$ python -q
>>> import numpy as np
>>> import numpy.linalg as la
>>> np.set_printoptions(precision=1, suppress=True, linewidth=160, legacy="1.25")
>>> J = np.load("data.npy")
>>> J
array([[-4,  0,  0,  3],
       [ 2,  5,  5, -2],
       [ 1, -2, -3, -1],
       [-4,  0,  0,  3]])
>>> # rows and columns are dependent
>>> T = np.stack([J, -1 * J, J[::-1]])
>>> la.matrix_rank(T)
array([3, 3, 3])
>>> la.matrix_rank(T.reshape(3, -1))
2
>>> la.det(T)
array([0., 0., 0.])
>>> F = np.load("sample13.npy")
>>> F
array([[ 2, -2,  4,  2],
       [-1,  1, -2, -1],
       [ 0,  0,  0,  0]])
>>> # columns 0 and 3 are equal
>>> x0 = np.array([4, -3, 2, -3])
>>> h = np.maximum(F @ x0, 0)
>>> F * (h > 1e-9)[:, None]
array([[ 2, -2,  4,  2],
       [ 0,  0,  0,  0],
       [ 0,  0,  0,  0]])
>>> np.flatnonzero(h > 1e-9)
array([0])
>>> print(np.maximum(F @ (3 * x0), 0))
[48  0  0]
>>> F.T @ h
array([ 32, -32,  64,  32])
>>> h
array([16,  0,  0])
>>> np.tanh(F @ x0)
array([ 1., -1.,  0.])
>>> np.argsort(-la.norm(F, axis=0).round(6), kind="stable")[:3]
array([2, 0, 1])
>>> la.matrix_rank(F, rtol=0.1)
1
>>> [round(float(x), 1) for x in la.svd(F, compute_uv=False)[:3]]
[5.9, 0.0, 0.0]
>>> U, sv, Vt = la.svd(F)
>>> vecs = Vt[:(sv > 1e-8).sum()]
>>> rng = np.random.default_rng(787)
>>> x0 = F[0] + -3 * F[2] + rng.integers(2) * np.eye(4)[3]
>>> x0
array([ 2., -2.,  4.,  3.])
>>> np.diag(vecs.T @ vecs)
array([0.1, 0.1, 0.6, 0.1])
>>> la.matrix_rank(np.vstack([F, x0]))
2
>>> print(np.allclose(vecs.T @ vecs @ x0, x0))
False
>>> E = np.load("x.npy")
>>> E
array([[ 0.8,  0.2,  0.5],
       [ 0.2,  0.8, -0.5],
       [ 0.5, -0.5, -0.6]])
>>> x0 = np.array([1, 1, 1])
>>> h = np.maximum(E @ x0, 0)
>>> print(np.flatnonzero(h > 1e-9))
[0 1]
>>> print(E.T @ h)
[1.3 0.7 0.6]
>>> h
array([1.5, 0.5, 0. ])
>>> print(np.maximum(E @ x0, 0) - np.maximum(-E @ x0, 0))
[ 1.5  0.5 -0.6]
